% ipython --no-banner

In [1]: import numpy as np

In [2]: from numpy import linalg as LA

In [3]: np.set_printoptions(precision=2, suppress=True, linewidth=160)

In [4]: def rd(a):
   ...:     return np.round(a, 2) + 0
   ...: 

In [5]: F = np.load("a.npy")

In [6]: rd(F)
Out[6]: 
array([[-0.3 , -0.32, -0.03,  0.2 , -0.59,  0.3 ],
       [ 0.  , -0.59, -0.27,  0.09,  0.18,  0.  ],
       [ 0.17,  0.34,  0.  ,  0.55, -0.11, -0.39],
       [ 0.43, -0.11,  0.32, -0.47, -0.32,  0.25],
       [-0.26,  0.02, -0.05,  0.22, -0.22, -0.03],
       [ 0.3 ,  0.15, -0.33, -0.26, -0.55, -0.43],
       [-0.55,  0.05,  0.55, -0.11, -0.24, -0.25],
       [-0.17, -0.2 ,  0.12, -0.38,  0.26, -0.55],
       [ 0.43, -0.49,  0.47,  0.38, -0.06, -0.26],
       [ 0.17,  0.34,  0.41,  0.09,  0.16,  0.28]])

In [7]: hat = F @ LA.solve(F.T @ F, F.T)

In [8]: np.allclose(hat @ hat, hat)
Out[8]: True

In [9]: rd(np.diag(hat))
Out[9]: array([0.67, 0.47, 0.61, 0.68, 0.17, 0.78, 0.75, 0.6 , 0.85, 0.42])

In [10]: print(rd(LA.eigvalsh(hat)))
[0. 0. 0. 0. 1. 1. 1. 1. 1. 1.]

In [11]: rd(hat)
Out[11]: 
array([[ 0.67,  0.11, -0.1 ,  0.07,  0.24,  0.02,  0.17, -0.29,  0.04, -0.16],
       [ 0.11,  0.47, -0.17, -0.12, -0.01, -0.12, -0.24,  0.1 ,  0.19, -0.28],
       [-0.1 , -0.17,  0.61, -0.28,  0.12,  0.19, -0.01, -0.13,  0.22,  0.07],
       [ 0.07, -0.12, -0.28,  0.68, -0.17,  0.2 ,  0.  , -0.05,  0.16,  0.15],
       [ 0.24, -0.01,  0.12, -0.17,  0.17,  0.02,  0.15, -0.1 , -0.04, -0.08],
       [ 0.02, -0.12,  0.19,  0.2 ,  0.02,  0.78, -0.07,  0.07, -0.06, -0.26],
       [ 0.17, -0.24, -0.01,  0.  ,  0.15, -0.07,  0.75,  0.27,  0.03,  0.03],
       [-0.29,  0.1 , -0.13, -0.05, -0.1 ,  0.07,  0.27,  0.6 ,  0.07, -0.19],
       [ 0.04,  0.19,  0.22,  0.16, -0.04, -0.06,  0.03,  0.07,  0.85,  0.05],
       [-0.16, -0.28,  0.07,  0.15, -0.08, -0.26,  0.03, -0.19,  0.05,  0.42]])

In [12]: print(np.trace(hat))
6.0

In [13]: rd(hat @ F[:, 1])
Out[13]: array([-0.32, -0.59,  0.34, -0.11,  0.02,  0.15,  0.05, -0.2 , -0.49,  0.34])
